% ipython --no-banner

In [1]: import numpy as np

In [2]: from numpy import linalg as LA

In [3]: np.set_printoptions(precision=2, suppress=True, linewidth=140)

In [4]: W0 = np.load("case17.npy")

In [5]: W0
Out[5]: 
array([[ -3,  -3,  -3,  -3,  -3],
       [ -3,  -6,  -6,  -6,  -6],
       [ -3,  -6,  -9,  -9,  -9],
       [ -3,  -6,  -9, -12, -12],
       [ -3,  -6,  -9, -12, -15]])

In [6]: t = np.radians(120)

In [7]: r_ = np.eye(5)

In [8]: r_[4, 4] = r_[0, 0] = np.cos(t)

In [9]: r_[4, 0], r_[0, 4] = -np.sin(t), np.sin(t)

In [10]: r_
Out[10]: 
array([[-0.5 ,  0.  ,  0.  ,  0.  ,  0.87],
       [ 0.  ,  1.  ,  0.  ,  0.  ,  0.  ],
       [ 0.  ,  0.  ,  1.  ,  0.  ,  0.  ],
       [ 0.  ,  0.  ,  0.  ,  1.  ,  0.  ],
       [-0.87,  0.  ,  0.  ,  0.  , -0.5 ]])

In [11]: Y = W0 @ r_.T

In [12]: LA.svd(W0, compute_uv=False), LA.svd(Y, compute_uv=False)
Out[12]: 
(array([37.03,  4.35,  1.75,  1.06,  0.81]),
 array([37.03,  4.35,  1.75,  1.06,  0.81]))

In [13]: np.allclose(LA.norm(W0, axis=1), LA.norm(Y, axis=1))
Out[13]: True

In [14]: Y = r_ / np.sqrt((r_ ** 2).mean(axis=1, keepdims=True))

In [15]: r_ - r_.mean(axis=1, keepdims=True)
Out[15]: 
array([[-0.57, -0.07, -0.07, -0.07,  0.79],
       [-0.2 ,  0.8 , -0.2 , -0.2 , -0.2 ],
       [-0.2 , -0.2 ,  0.8 , -0.2 , -0.2 ],
       [-0.2 , -0.2 , -0.2 ,  0.8 , -0.2 ],
       [-0.59,  0.27,  0.27,  0.27, -0.23]])

In [16]: Y[0]
Out[16]: array([-1.12,  0.  ,  0.  ,  0.  ,  1.94])

In [17]: LA.matrix_rank(Y) == LA.matrix_rank(r_)
Out[17]: np.True_

In [18]: LA.matrix_rank(r_ - r_.mean(axis=1, keepdims=True))
Out[18]: np.int64(4)

In [19]: vals, vecs = LA.eigh(W0)

In [20]: x = np.array([0, 3, 3, 1, 3])

In [21]: vecs * np.abs(vals) @ vecs.T
Out[21]: 
array([[ 3.,  3.,  3.,  3.,  3.],
       [ 3.,  6.,  6.,  6.,  6.],
       [ 3.,  6.,  9.,  9.,  9.],
       [ 3.,  6.,  9., 12., 12.],
       [ 3.,  6.,  9., 12., 15.]])

In [22]: vals, vecs = LA.eig(W0)

In [23]: np.sort(LA.eigvals(LA.inv(W0)))
Out[23]: array([-1.23, -0.94, -0.57, -0.23, -0.03])

In [24]: Y = LA.inv(W0)

In [25]: (np.abs(Y) > 1e-9).astype(int)
Out[25]: 
array([[1, 1, 0, 0, 0],
       [1, 1, 1, 0, 0],
       [0, 1, 1, 1, 0],
       [0, 0, 1, 1, 1],
       [0, 0, 0, 1, 1]])

In [26]: np.round(LA.cond(W0), 2)
Out[26]: np.float64(45.46)

In [27]: np.round(W0 @ Y, 2) + 0
Out[27]: 
array([[1., 0., 0., 0., 0.],
       [0., 1., 0., 0., 0.],
       [0., 0., 1., 0., 0.],
       [0., 0., 0., 1., 0.],
       [0., 0., 0., 0., 1.]])

In [28]: np.allclose(Y, W0.T)
Out[28]: False

In [29]: round(LA.det(W0) * LA.det(Y), 2)
Out[29]: np.float64(1.0)

In [30]: F = np.loadtxt("x.csv", delimiter=",")

In [31]: F
Out[31]: 
array([[0.3 , 0.42, 0.18],
       [0.42, 0.59, 0.25],
       [0.18, 0.25, 0.11]])

In [32]: rank = LA.matrix_rank(F)

In [33]: rank
Out[33]: np.int64(1)

In [34]: null = LA.svd(F)[2][rank:].T

In [35]: LA.matrix_rank(F.T @ F), LA.matrix_rank(F @ F.T)
Out[35]: (np.int64(1), np.int64(1))

In [36]: null.shape
Out[36]: (3, 2)

In [37]: rng = np.random.default_rng(58730)

In [38]: z = rng.permutation(3)

In [39]: z
Out[39]: array([1, 2, 0])

In [40]: Y = F[z][:, z]

In [41]: round(float(LA.det(Y)), 2), round(LA.det(F[z]), 2)
Out[41]: (-0.0, np.float64(-0.0))

In [42]: np.allclose(Y, F)
Out[42]: False

In [43]: Y
Out[43]: 
array([[0.59, 0.25, 0.42],
       [0.25, 0.11, 0.18],
       [0.42, 0.18, 0.3 ]])

In [44]: np.trace(Y)
Out[44]: np.float64(1.0)

In [45]: np.round(np.sort(np.abs(LA.eigvals(Y))), 2) + 0
Out[45]: array([0., 0., 1.])

In [46]: data = np.loadtxt("mat.csv", delimiter=",")

In [47]: data
Out[47]: 
array([[ 1., -2.,  2.],
       [-2.,  5., -1.],
       [ 2., -1., 13.]])

In [48]: # symmetric

In [49]: np.unravel_index(np.abs(data).argmax(), data.shape)
Out[49]: (np.int64(2), np.int64(2))

In [50]: data.sum(axis=0)
Out[50]: array([ 1.,  2., 14.])

In [51]: data[3]
Traceback (most recent call last):
  Cell In[51], line 1
    data[3]
IndexError: index 3 is out of bounds for axis 0 with size 3


In [52]: LA.matrix_rank(data)
Out[52]: np.int64(2)

In [53]: np.round(LA.svd(data, compute_uv=False), 2) + 0
Out[53]: array([13.53,  5.47,  0.  ])

In [54]: data.shape
Out[54]: (3, 3)

In [55]: np.count_nonzero(data)
Out[55]: np.int64(9)

In [56]: data[:, 3]
Traceback (most recent call last):
  Cell In[56], line 1
    data[:, 3]
IndexError: index 3 is out of bounds for axis 1 with size 3


In [57]: round(float(LA.norm(data)), 2)
Out[57]: 14.59

In [58]: data.sum(axis=1)
Out[58]: array([ 1.,  2., 14.])

In [59]: data - data[0]
Out[59]: 
array([[ 0.,  0.,  0.],
       [-3.,  7., -3.],
       [ 1.,  1., 11.]])

In [60]: K = np.loadtxt("test18.csv", delimiter=",")

In [61]: K
Out[61]: 
array([[ 9.74, -3.09,  2.43],
       [ 2.2 , 19.72,  7.05],
       [ 9.87, -3.09,  2.06],
       [ 3.02, -5.42, -6.28],
       [ 3.71, -7.16, -5.54],
       [ 2.37, 20.12,  5.64],
       [ 2.18, -8.13, -3.59],
       [ 1.47, 18.54,  8.48],
       [ 7.62, -2.16,  0.43],
       [12.02, -2.62,  1.3 ],
       [ 2.13, -5.48, -4.09],
       [ 9.5 , -1.86, -0.53],
       [10.2 , -4.37,  1.87],
       [ 1.23, 18.43,  4.99],
       [ 1.7 , 19.62,  3.74],
       [ 1.29, 19.15,  5.99],
       [ 3.89, -7.36, -3.29],
       [-0.34, 19.24,  6.52],
       [ 2.22, -5.13, -5.15],
       [ 0.38, -6.18, -6.94],
       [ 1.67, -8.62, -5.37],
       [ 3.2 , -7.26, -7.19],
       [ 2.61, 19.  ,  6.02],
       [ 9.22, -3.59,  1.79],
       [ 2.04, -4.86, -6.47],
       [ 1.04, 18.87,  7.4 ]])

In [62]: proj = K @ LA.solve(K.T @ K, K.T)

In [63]: np.diag(proj)
Out[63]: 
array([0.16, 0.11, 0.15, 0.14, 0.09, 0.14, 0.03, 0.11, 0.08, 0.19, 0.04, 0.12, 0.17, 0.11, 0.18, 0.11, 0.04, 0.1 , 0.08, 0.14, 0.05, 0.16,
       0.12, 0.14, 0.15, 0.1 ])

In [64]: proj @ K[:, 0]
Out[64]: 
array([ 9.74,  2.2 ,  9.87,  3.02,  3.71,  2.37,  2.18,  1.47,  7.62, 12.02,  2.13,  9.5 , 10.2 ,  1.23,  1.7 ,  1.29,  3.89, -0.34,  2.22,
        0.38,  1.67,  3.2 ,  2.61,  9.22,  2.04,  1.04])

In [65]: np.round(LA.eigvalsh(proj), 2) + 0
Out[65]: array([0., 0., 0., 0., 0., 0., 0., 0., 0., 0., 0., 0., 0., 0., 0., 0., 0., 0., 0., 0., 0., 0., 0., 1., 1., 1.])

In [66]: Xc = K - K.mean(axis=0)

In [67]: Uu, s, vt = LA.svd(Xc, full_matrices=False)

In [68]: s ** 2 / (s ** 2).sum()
Out[68]: array([0.9 , 0.09, 0.01])

In [69]: np.abs(vt[-1])
Out[69]: array([0.55, 0.36, 0.75])

In [70]: np.round(Xc.mean(axis=0), 2) + 0
Out[70]: array([0., 0., 0.])

In [71]: np.abs(Uu[:, 0]).argmax()
Out[71]: np.int64(1)

In [72]: E = np.array([[-1, 0, 0], [0, 0, -1], [0, 1, 0]])

In [73]: # orthonormal columns

In [74]: Y = np.array([[-3, 3, -1], [1, 1, -1]])

In [75]: C = np.kron(Y, E)

In [76]: C.shape
Out[76]: (6, 9)

In [77]: C
Out[77]: 
array([[ 3,  0,  0, -3,  0,  0,  1,  0,  0],
       [ 0,  0,  3,  0,  0, -3,  0,  0,  1],
       [ 0, -3,  0,  0,  3,  0,  0, -1,  0],
       [-1,  0,  0, -1,  0,  0,  1,  0,  0],
       [ 0,  0, -1,  0,  0, -1,  0,  0,  1],
       [ 0,  1,  0,  0,  1,  0,  0, -1,  0]])

In [78]: LA.matrix_rank(C)
Out[78]: np.int64(6)

In [79]: O, r_ = LA.qr(E)

In [80]: np.allclose(r_.T @ r_, E.T @ E)
Out[80]: True

In [81]: O
Out[81]: 
array([[ 1.,  0.,  0.],
       [-0.,  0., -1.],
       [-0., -1.,  0.]])

In [82]: np.abs(np.diag(r_))
Out[82]: array([1., 1., 1.])

In [83]: abs(r_[0, 0]), np.round(LA.norm(E[:, 0]), 2)
Out[83]: (np.float64(1.0), np.float64(1.0))

In [84]: np.trace(O @ O.T)
Out[84]: np.float64(3.0)

In [85]: O.T @ O
Out[85]: 
array([[1., 0., 0.],
       [0., 1., 0.],
       [0., 0., 1.]])
